$ python3 -q
>>> import numpy as np
>>> import numpy.linalg as la
>>> np.set_printoptions(precision=3, suppress=True, linewidth=100)
>>> arr = np.load("case5.npy")
>>> arr
array([[5, 3, 3, 0, 0, 1, 4, 0, 3],
       [2, 5, 4, 0, 4, 2, 4, 0, 2],
       [0, 0, 3, 0, 5, 0, 3, 0, 3],
       [0, 0, 0, 5, 0, 0, 0, 5, 0],
       [0, 1, 0, 0, 1, 5, 1, 0, 3],
       [1, 4, 0, 0, 2, 5, 5, 0, 4],
       [1, 2, 3, 0, 2, 1, 3, 0, 2],
       [0, 0, 0, 5, 0, 0, 0, 2, 0],
       [2, 1, 1, 0, 4, 2, 2, 0, 3]])
>>> f = np.array([0, 0, 3, -3, -3, 3, 1, 3, -2])
>>> B = arr + np.outer(f, np.eye(9)[6])
>>> la.matrix_rank(B - arr)
np.int64(1)
>>> B
array([[ 5.,  3.,  3.,  0.,  0.,  1.,  4.,  0.,  3.],
       [ 2.,  5.,  4.,  0.,  4.,  2.,  4.,  0.,  2.],
       [ 0.,  0.,  3.,  0.,  5.,  0.,  6.,  0.,  3.],
       [ 0.,  0.,  0.,  5.,  0.,  0., -3.,  5.,  0.],
       [ 0.,  1.,  0.,  0.,  1.,  5., -2.,  0.,  3.],
       [ 1.,  4.,  0.,  0.,  2.,  5.,  8.,  0.,  4.],
       [ 1.,  2.,  3.,  0.,  2.,  1.,  4.,  0.,  2.],
       [ 0.,  0.,  0.,  5.,  0.,  0.,  3.,  2.,  0.],
       [ 2.,  1.,  1.,  0.,  4.,  2.,  0.,  0.,  3.]])
>>> [round(float(x), 3) for x in la.svd(B, compute_uv=False)[:3]]
[18.735, 8.762, 7.597]
>>> la.cond(B) > 100
np.True_
>>> np.argsort(-la.norm(B, axis=0).round(6), kind="stable")[:3]
array([6, 4, 5])
>>> la.matrix_rank(B, rtol=0.1)
np.int64(6)
>>> B = la.inv(arr)
>>> round(float(la.cond(arr)), 3)
263.602
>>> np.round(np.abs(la.svd(arr)[2][-1]), 3) + 0
array([0.197, 0.44 , 0.071, 0.   , 0.091, 0.377, 0.425, 0.   , 0.657])
>>> la.cond(arr) > 100
np.True_
>>> [round(float(x), 3) for x in la.svd(arr, compute_uv=False)[:3]]
[17.526, 8.72, 6.54]
>>> round(la.norm(arr, 2) / la.norm(arr), 3)
np.float64(0.8)
>>> arr @ arr
array([[42, 45, 51,  0, 49, 26, 64,  0, 51],
       [30, 53, 52,  0, 64, 50, 70,  0, 62],
       [ 9, 14, 21,  0, 38, 34, 29,  0, 39],
       [ 0,  0,  0, 50,  0,  0,  0, 35,  0],
       [14, 31, 10,  0, 29, 39, 39,  0, 36],
       [31, 59, 38,  0, 54, 57, 70,  0, 59],
       [17, 27, 31,  0, 41, 27, 41,  0, 38],
       [ 0,  0,  0, 35,  0,  0,  0, 29,  0],
       [22, 30, 22,  0, 33, 42, 41,  0, 44]])
>>> np.sort(la.eigvals(arr).real)
array([-1.72 , -1.399, -0.925,  0.305,  3.413,  3.413,  3.819,  8.72 , 16.373])
>>> np.round(la.det(arr), 3)
np.float64(-8355.0)
>>> X = np.loadtxt("layer12.csv", delimiter=",")
>>> X
array([[-4.,  2., -5.],
       [ 3.,  4., -4.],
       [-4.,  2., -5.],
       [ 3., -3., -1.],
       [-3.,  2., -5.],
       [-2.,  4.,  4.],
       [ 3., -5., -5.],
       [ 2., -3.,  5.],
       [-1.,  0.,  3.],
       [ 0., -1.,  4.]])
>>> # row 2 repeats row 0
>>> dist = la.norm(X[:, None] - X[None], axis=-1)
>>> (dist + 1e9 * np.eye(10)).round(6).argmin(axis=1)
array([2, 4, 0, 6, 0, 8, 3, 9, 9, 8])
>>> la.matrix_rank(dist ** 2)
np.int64(5)
>>> np.unravel_index(dist.round(6).argmax(), dist.shape)
(np.int64(5), np.int64(6))
>>> dist[:5, :5]
array([[0.   , 7.348, 0.   , 9.487, 1.   ],
       [7.348, 0.   , 7.348, 7.616, 6.403],
       [0.   , 7.348, 0.   , 9.487, 1.   ],
       [9.487, 7.616, 9.487, 0.   , 8.775],
       [1.   , 6.403, 1.   , 8.775, 0.   ]])
>>> la.norm(X - X.mean(axis=0), axis=1)
array([5.809, 5.911, 5.809, 4.598, 5.229, 6.43 , 7.399, 7.095, 3.967, 5.054])
>>> np.flatnonzero(dist[9] < dist.mean() / 2)
array([7, 8, 9])
>>> f = np.array([2, -1, -1])
>>> np.cross(X[7, :3], X[3, :3])
array([18., 17.,  3.])
>>> Xs = X - X.mean(axis=0)
>>> Uu, sig, Vh = la.svd(Xs, full_matrices=False)
>>> np.abs(Vh[0]).argmax()
np.int64(2)
>>> np.searchsorted(np.cumsum(sig ** 2) / (sig ** 2).sum(), 0.9) + 1
np.int64(3)
>>> sig ** 2 / (sig ** 2).sum()
array([0.557, 0.342, 0.1  ])
>>> np.round(Xs.mean(axis=0), 3) + 0
array([0., 0., 0.])
>>> (np.sign(Uu[:, 0]) == np.sign(Uu[0, 0])).astype(int)
array([1, 1, 1, 0, 1, 0, 1, 0, 0, 0])
>>> la.matrix_rank(Xs)
np.int64(3)
>>> np.abs(Vh[-1])
array([0.753, 0.658, 0.024])
>>> Xs = X - X.mean(axis=0)
>>> evecs = la.svd(Xs)[2][:2]
>>> B = Xs - Xs @ evecs.T @ evecs
>>> B.std(axis=0)
array([1.389, 1.213, 0.045])
>>> round(la.norm(B) / la.norm(Xs), 3)
np.float64(0.317)
>>> K = np.load("sample9.npy")
>>> K
array([[ 0.,  3.,  3.,  1.,  2.,  0.,  3., -3., -2.,  0.],
       [ 3.,  8.,  9.,  3.,  6.,  0.,  9., -9., -6.,  0.],
       [ 3.,  9.,  8.,  3.,  6.,  0.,  9., -9., -6.,  0.],
       [ 1.,  3.,  3.,  0.,  2.,  0.,  3., -3., -2.,  0.],
       [ 2.,  6.,  6.,  2.,  3.,  0.,  6., -6., -4.,  0.],
       [ 0.,  0.,  0.,  0.,  0., -1.,  0.,  0.,  0.,  0.],
       [ 3.,  9.,  9.,  3.,  6.,  0.,  8., -9., -6.,  0.],
       [-3., -9., -9., -3., -6.,  0., -9.,  8.,  6.,  0.],
       [-2., -6., -6., -2., -4.,  0., -6.,  6.,  3.,  0.],
       [ 0.,  0.,  0.,  0.,  0.,  0.,  0.,  0.,  0., -1.]])
>>> la.matrix_rank(K, rtol=0.1)
np.int64(1)
>>> round(np.log10(la.cond(K)))
2
>>> np.abs(la.svd(K)[2][-1])
array([0.   , 0.88 , 0.117, 0.104, 0.207, 0.   , 0.176, 0.236, 0.267, 0.   ])
>>> np.argsort(-la.norm(K, axis=0).round(6), kind="stable")[:3]
array([1, 2, 6])
>>> E = np.loadtxt("x.csv", delimiter=",")
>>> E
array([[ 1.663,  3.913,  0.285,  2.813, -3.131],
       [ 2.597,  4.615, -1.063,  2.492, -2.386],
       [-0.504,  3.667, -0.258,  3.665, -3.748],
       [ 4.331, -4.075,  5.937, -3.349,  0.888],
       [ 0.689, -1.625,  2.676, -1.554, -1.804],
       [ 1.658,  3.464, -1.869,  1.828, -4.113],
       [-0.067, -2.962,  2.078, -1.779, -3.351],
       [ 2.019, -3.019,  2.251, -1.196, -0.434],
       [ 0.758,  1.972, -1.807,  2.113, -3.704],
       [-0.353, -3.231,  1.001, -1.231, -0.332],
       [ 1.68 , -5.566,  1.084, -2.449, -0.998],
       [ 2.481,  2.745, -1.038,  3.382, -3.58 ],
       [ 1.062, -3.903,  0.77 , -1.848, -0.51 ]])
>>> proj = E @ la.solve(E.T @ E, E.T)
>>> np.round(la.eigvalsh(proj), 3) + 0
array([0., 0., 0., 0., 0., 0., 0., 0., 1., 1., 1., 1., 1.])
>>> round(np.trace(proj), 3)
np.float64(5.0)
>>> np.allclose(proj @ proj, proj)
True
>>> blk = np.stack([E, 2 * E, E[::-1]])
>>> blk.shape
(3, 13, 5)
>>> q, evecs = la.qr(X[:, :1])[0], la.qr(X[:, 1:])[0]
>>> sig = la.svd(q.T @ evecs, compute_uv=False)
>>> round(float(la.norm(q @ q.T - evecs @ evecs.T, 2)), 3)
1.0
>>> np.degrees(np.arccos(sig.clip(0, 1)))
array([53.638])
>>> A = np.diag(10 * np.array([3, -3, 0, 0, 0, -1, 0])) + np.array([[1, -3, 1, -2, 1, -3, -3],
...     [3, 3, 0, 0, 1, 2, -1],
...     [-2, -2, 1, -3, -2, -3, 0],
...     [-1, 2, 3, 3, 0, 2, 0],
...     [3, -2, -2, 0, -3, -1, 3],
...     [3, -3, 0, -1, 0, -1, -2],
...     [2, 2, -3, 2, 3, 2, 3]])
>>> A
array([[ 31,  -3,   1,  -2,   1,  -3,  -3],
       [  3, -27,   0,   0,   1,   2,  -1],
       [ -2,  -2,   1,  -3,  -2,  -3,   0],
       [ -1,   2,   3,   3,   0,   2,   0],
       [  3,  -2,  -2,   0,  -3,  -1,   3],
       [  3,  -3,   0,  -1,   0, -11,  -2],
       [  2,   2,  -3,   2,   3,   2,   3]])
>>> W = np.array([[0, -1, -3, -1, -1],
...     [3, -3, -3, -2, -1],
...     [-3, -1, -3, -2, 0],
...     [-1, 2, -1, 0, 3],
...     [3, 1, -3, 2, 0],
...     [3, 3, -2, 2, -3],
...     [3, 2, -3, 3, -1],
...     [2, 1, -2, -1, 1],
...     [-1, -3, -3, 3, 3]])
>>> c = np.array([2, -2, -1, -2, -2])
>>> act = np.maximum(arr @ W + c, 0)
>>> (act > 0).astype(int)
array([[1, 0, 0, 1, 0],
       [1, 0, 0, 1, 0],
       [1, 0, 0, 1, 1],
       [1, 1, 0, 0, 1],
       [1, 1, 0, 1, 0],
       [1, 0, 0, 1, 0],
       [1, 0, 0, 1, 0],
       [1, 1, 0, 0, 1],
       [1, 0, 0, 1, 0]])
>>> act
array([[14,  0,  0,  4,  0],
       [33,  0,  0,  8,  0],
       [14,  0,  0, 20,  4],
       [ 7, 13,  0,  0, 18],
       [23,  4,  0, 20,  0],
       [46,  0,  0, 30,  0],
       [15,  0,  0,  8,  0],
       [ 1, 10,  0,  0, 15],
       [23,  0,  0, 19,  0]])
>>> (act > 0).mean(axis=0)
array([1.   , 0.333, 0.   , 0.778, 0.333])
>>> basis = np.array([[-3, -1, 3], [2, -2, 2], [3, 2, 3], [1, -3, -2], [-3, 2, -2]])
>>> act @ basis
array([[ -38,  -26,   34],
       [ -91,  -57,   83],
       [ -34,  -66,   -6],
       [ -49,    3,   11],
       [ -41,  -91,   37],
       [-108, -136,   78],
       [ -37,  -39,   29],
       [ -28,    9,   -7],
       [ -50,  -80,   31]])
>>> (act @ basis).round(6).argmax(axis=1)
array([2, 2, 2, 2, 2, 2, 2, 1, 2])
>>> rng = np.random.default_rng(8)
>>> labels = rng.permutation(7)
>>> B = A[:, labels] * rng.choice([-1, 1], 7)
>>> B
array([[ -2,  31,  -3,  -3,   3,  -1,   1],
       [  0,   3,  -1,   2,  27,   0,   1],
       [ -3,  -2,   0,  -3,   2,  -1,  -2],
       [  3,  -1,   0,   2,  -2,  -3,   0],
       [  0,   3,   3,  -1,   2,   2,  -3],
       [ -1,   3,  -2, -11,   3,   0,   0],
       [  2,   2,   3,   2,  -2,   3,   3]])
>>> Uu, _, Vh = la.svd(A.T @ B)
>>> np.round(Uu @ Vh, 3) + 0
array([[ 0.,  1.,  0.,  0.,  0.,  0.,  0.],
       [ 0.,  0.,  0.,  0., -1.,  0.,  0.],
       [ 0.,  0.,  0.,  0.,  0., -1.,  0.],
       [ 1.,  0.,  0.,  0.,  0.,  0.,  0.],
       [ 0.,  0.,  0.,  0.,  0.,  0.,  1.],
       [ 0.,  0.,  0.,  1.,  0.,  0.,  0.],
       [ 0.,  0.,  1.,  0.,  0.,  0.,  0.]])
>>> np.round(la.lstsq(A, B)[0], 3) + 0
array([[ 0.,  1.,  0.,  0.,  0.,  0.,  0.],
       [ 0.,  0.,  0.,  0., -1.,  0.,  0.],
       [ 0.,  0.,  0.,  0.,  0., -1.,  0.],
       [ 1.,  0.,  0.,  0.,  0.,  0.,  0.],
       [ 0.,  0.,  0.,  0.,  0.,  0.,  1.],
       [ 0.,  0.,  0.,  1.,  0.,  0.,  0.],
       [ 0.,  0.,  1.,  0.,  0.,  0.,  0.]])
>>> blk = np.stack([B, -1 * B, B[::-1]])
>>> la.norm(blk, axis=(1, 2))
array([44.933, 44.933, 44.933])
>>> (blk @ B.T).shape
(3, 7, 7)
>>> np.einsum("bij,cij->bc", blk, blk)
array([[ 2019, -2019,   251],
       [-2019,  2019,  -251],
       [  251,  -251,  2019]])
>>> J = np.load("a.npy")
>>> J
array([[-1.3  , -5.188,  2.6  , -1.3  ],
       [-0.5  ,  4.006, -0.5  ,  1.   ],
       [ 0.8  , -1.584, -1.2  , -0.4  ],
       [ 1.5  ,  1.207, -0.9  ,  0.3  ],
       [ 0.4  , -3.205,  0.3  , -0.8  ],
       [-1.9  , -4.379,  1.7  , -1.1  ],
       [ 0.6  , -4.771,  1.3  , -1.2  ],
       [-0.1  ,  4.366,  0.3  ,  1.1  ],
       [-0.1  ,  2.036, -0.2  ,  0.5  ],
       [-1.6  ,  0.827,  0.7  ,  0.2  ],
       [ 0.8  , -1.631, -1.1  , -0.4  ],
       [-1.2  , -0.028,  0.6  ,  0.   ],
       [ 1.   ,  3.209, -0.4  ,  0.8  ],
       [ 0.2  ,  3.193,  0.2  ,  0.8  ],
       [ 1.4  ,  4.371, -0.4  ,  1.1  ],
       [ 0.5  ,  6.777, -2.4  ,  1.7  ],
       [ 1.   , -2.394,  0.4  , -0.6  ]])
>>> W = np.array([[-7, -9, 9],
...     [-5, -5, -6],
...     [2, -8, -9],
...     [-6, -6, -5],
...     [-3, 5, 3],
...     [6, 0, 8],
...     [9, 1, 0]])
>>> c = np.array([2, -3, 0])
>>> act = np.maximum(A @ W + c, 0)
>>> la.matrix_rank(act)
np.int64(3)
>>> basis = np.array([[0, -2, 0], [-2, 2, 0], [-2, 1, -2]])
>>> act @ basis
array([[-554,  277, -554],
       [-634,  194, -416],
       [ -50,  -18,    0],
       [   0,    0,    0],
       [ -80,    6,  -80],
       [   0,    0,    0],
       [ -96,   48,  -96]])
